$ python3 -q
>>> import numpy as np
>>> from numpy import linalg as LA
>>> np.set_printoptions(suppress=True, linewidth=140)
>>> feats = np.load("case12.npy")
>>> feats
array([[-2,  1, -2,  0, -1,  1, -2],
       [ 1, -2,  1, -2,  0, -1,  1],
       [-2,  1, -2,  1, -2,  0, -1],
       [ 0, -2,  1, -2,  1, -2,  0],
       [-1,  0, -2,  1, -2,  1, -2],
       [ 1, -1,  0, -2,  1, -2,  1],
       [-2,  1, -1,  0, -2,  1, -2]])
>>> # equal to its transpose
>>> print(np.all(LA.eigvalsh(feats) > 0))
False
>>> round(float(LA.eigvalsh(feats).min()), 1)
-8.6
>>> f, r1 = feats[4], feats[6]
>>> print(f @ f)
15
>>> print(f @ r1)
13
>>> p = (f @ r1) / (f @ f) * f
>>> round(float(LA.norm(f + r1) ** 2 + LA.norm(f - r1) ** 2), 1)
60.0
>>> np.outer(f, r1)
array([[ 2, -1,  1,  0,  2, -1,  2],
       [ 0,  0,  0,  0,  0,  0,  0],
       [ 4, -2,  2,  0,  4, -2,  4],
       [-2,  1, -1,  0, -2,  1, -2],
       [ 4, -2,  2,  0,  4, -2,  4],
       [-2,  1, -1,  0, -2,  1, -2],
       [ 4, -2,  2,  0,  4, -2,  4]])
>>> np.round(r1 - p, 1)
array([-1.1,  1. ,  0.7, -0.9, -0.3,  0.1, -0.3])
>>> print(LA.matrix_rank(np.outer(f, r1)))
1
>>> f = np.array([3, -2])
>>> np.convolve(feats[0], f)
array([-6,  7, -8,  4, -3,  5, -8,  4])
>>> np.array([np.convolve(row, f, "same") for row in feats])
array([[-6,  7, -8,  4, -3,  5, -8],
       [ 3, -8,  7, -8,  4, -3,  5],
       [-6,  7, -8,  7, -8,  4, -3],
       [ 0, -6,  7, -8,  7, -8,  4],
       [-3,  2, -6,  7, -8,  7, -8],
       [ 3, -5,  2, -6,  7, -8,  7],
       [-6,  7, -5,  2, -6,  7, -8]])
>>> np.correlate(feats[0], feats[5], "full")
array([-2,  5, -6,  9, -5,  9, -8, 10, -6,  5, -2,  3, -2])
>>> G = feats.T @ feats
>>> print(np.round(LA.svd(feats, compute_uv=False) ** 2, 1))
[74.3 14.6  3.2  2.8  1.6  1.3  0.2]
>>> (feats @ feats.T).shape
(7, 7)
>>> np.round(LA.eigvalsh(G)[::-1], 1)
array([74.3, 14.6,  3.2,  2.8,  1.6,  1.3,  0.2])
>>> np.allclose(G, G.T)
True
>>> f = np.array([1, 0, 0, 0, 2, 2, 2])
>>> out = feats + np.outer(f, np.eye(7)[4])
>>> round(LA.det(out) / LA.det(feats), 1), round(1 + LA.solve(feats, f)[4], 1)
(np.float64(-0.0), np.float64(-0.0))
>>> LA.matrix_rank(out - feats)
np.int64(1)
>>> print(out)
[[-2.  1. -2.  0.  0.  1. -2.]
 [ 1. -2.  1. -2.  0. -1.  1.]
 [-2.  1. -2.  1. -2.  0. -1.]
 [ 0. -2.  1. -2.  1. -2.  0.]
 [-1.  0. -2.  1.  0.  1. -2.]
 [ 1. -1.  0. -2.  3. -2.  1.]
 [-2.  1. -1.  0.  0.  1. -2.]]
>>> A = np.loadtxt("m.csv", delimiter=",")
>>> A.round(1) + 0
array([[ 0.9, -0.2, -0.1, -0.1, -0.1, -0.1,  0.1,  0.1, -0.1, -0.1],
       [-0.2,  0.4, -0.1, -0.1, -0.4,  0. ,  0.1, -0.1, -0.2,  0. ],
       [-0.1, -0.1,  0.3, -0.2,  0.2,  0.2, -0.1,  0.2, -0.2,  0. ],
       [-0.1, -0.1, -0.2,  0.3,  0.1, -0.2,  0.1, -0.2,  0.2,  0.1],
       [-0.1, -0.4,  0.2,  0.1,  0.6,  0. ,  0. , -0.2, -0.1,  0.1],
       [-0.1,  0. ,  0.2, -0.2,  0. ,  0.6,  0.3,  0.1,  0.1, -0.2],
       [ 0.1,  0.1, -0.1,  0.1,  0. ,  0.3,  0.8, -0.1,  0. ,  0.2],
       [ 0.1, -0.1,  0.2, -0.2, -0.2,  0.1, -0.1,  0.6,  0.1,  0.3],
       [-0.1, -0.2, -0.2,  0.2, -0.1,  0.1,  0. ,  0.1,  0.8, -0.1],
       [-0.1,  0. ,  0. ,  0.1,  0.1, -0.2,  0.2,  0.3, -0.1,  0.7]])
>>> # looks like rank 6
>>> t3 = np.stack([A, -2 * A, A[::-1]])
>>> t3.shape
(3, 10, 10)
>>> np.round(LA.norm(t3, axis=(1, 2)), 1)
array([2.4, 4.9, 2.4])
>>> np.round(np.einsum("bij,cij->bc", t3, t3), 1)
array([[  6. , -12. ,  -0.1],
       [-12. ,  24. ,   0.1],
       [ -0.1,   0.1,   6. ]])
>>> np.round(LA.det(t3), 1) + 0
array([0., 0., 0.])
>>> LA.matrix_rank(t3)
array([6, 6, 6])
>>> LA.matrix_rank(t3.reshape(3, -1))
np.int64(2)
>>> np.round(t3.sum(axis=0), 1) + 0
array([[-1. ,  0.2,  0. ,  0.2,  0.2, -0.1,  0.1,  0.2,  0. ,  0.8],
       [ 0.1, -0.5,  0. ,  0.2,  0.3,  0.1, -0.1,  0.2,  1. , -0.1],
       [ 0.1,  0.1, -0.2,  0. , -0.4, -0.2,  0. ,  0.5,  0.3,  0.3],
       [ 0.2,  0.2,  0.1, -0.2, -0.1,  0.5,  0.7,  0.1, -0.2,  0.1],
       [-0.1,  0.4,  0. , -0.4, -0.6,  0.5,  0.2,  0.2,  0.2, -0.3],
       [ 0.1, -0.4,  0. ,  0.4,  0.6, -0.5, -0.2, -0.2, -0.2,  0.3],
       [-0.2, -0.2, -0.1,  0.2,  0.1, -0.5, -0.7, -0.1,  0.2, -0.1],
       [-0.1, -0.1,  0.2,  0. ,  0.4,  0.2,  0. , -0.5, -0.3, -0.3],
       [-0.1,  0.5,  0. , -0.2, -0.3, -0.1,  0.1, -0.2, -1. ,  0.1],
       [ 1. , -0.2,  0. , -0.2, -0.2,  0.1, -0.1, -0.2,  0. , -0.8]])
>>> x0 = np.array([2, 0, 0, 1, 1, 2, 1, 2, 0, 1])
>>> h1 = np.maximum(A @ x0, 0)
>>> np.round(np.maximum(A @ x0, 0) - np.maximum(-A @ x0, 0), 1)
array([ 1.6, -0.8,  0.5, -0.3,  0.5,  0.8,  1.7,  1.3,  0.5,  1. ])
>>> np.round(A * (h1 > 1e-9)[:, None], 1) + 0
array([[ 0.9, -0.2, -0.1, -0.1, -0.1, -0.1,  0.1,  0.1, -0.1, -0.1],
       [ 0. ,  0. ,  0. ,  0. ,  0. ,  0. ,  0. ,  0. ,  0. ,  0. ],
       [-0.1, -0.1,  0.3, -0.2,  0.2,  0.2, -0.1,  0.2, -0.2,  0. ],
       [ 0. ,  0. ,  0. ,  0. ,  0. ,  0. ,  0. ,  0. ,  0. ,  0. ],
       [-0.1, -0.4,  0.2,  0.1,  0.6,  0. ,  0. , -0.2, -0.1,  0.1],
       [-0.1,  0. ,  0.2, -0.2,  0. ,  0.6,  0.3,  0.1,  0.1, -0.2],
       [ 0.1,  0.1, -0.1,  0.1,  0. ,  0.3,  0.8, -0.1,  0. ,  0.2],
       [ 0.1, -0.1,  0.2, -0.2, -0.2,  0.1, -0.1,  0.6,  0.1,  0.3],
       [-0.1, -0.2, -0.2,  0.2, -0.1,  0.1,  0. ,  0.1,  0.8, -0.1],
       [-0.1,  0. ,  0. ,  0.1,  0.1, -0.2,  0.2,  0.3, -0.1,  0.7]])
>>> np.round(np.maximum(A @ (3 * x0), 0), 1)
array([4.7, 0. , 1.6, 0. , 1.6, 2.5, 5.1, 4. , 1.4, 3.1])
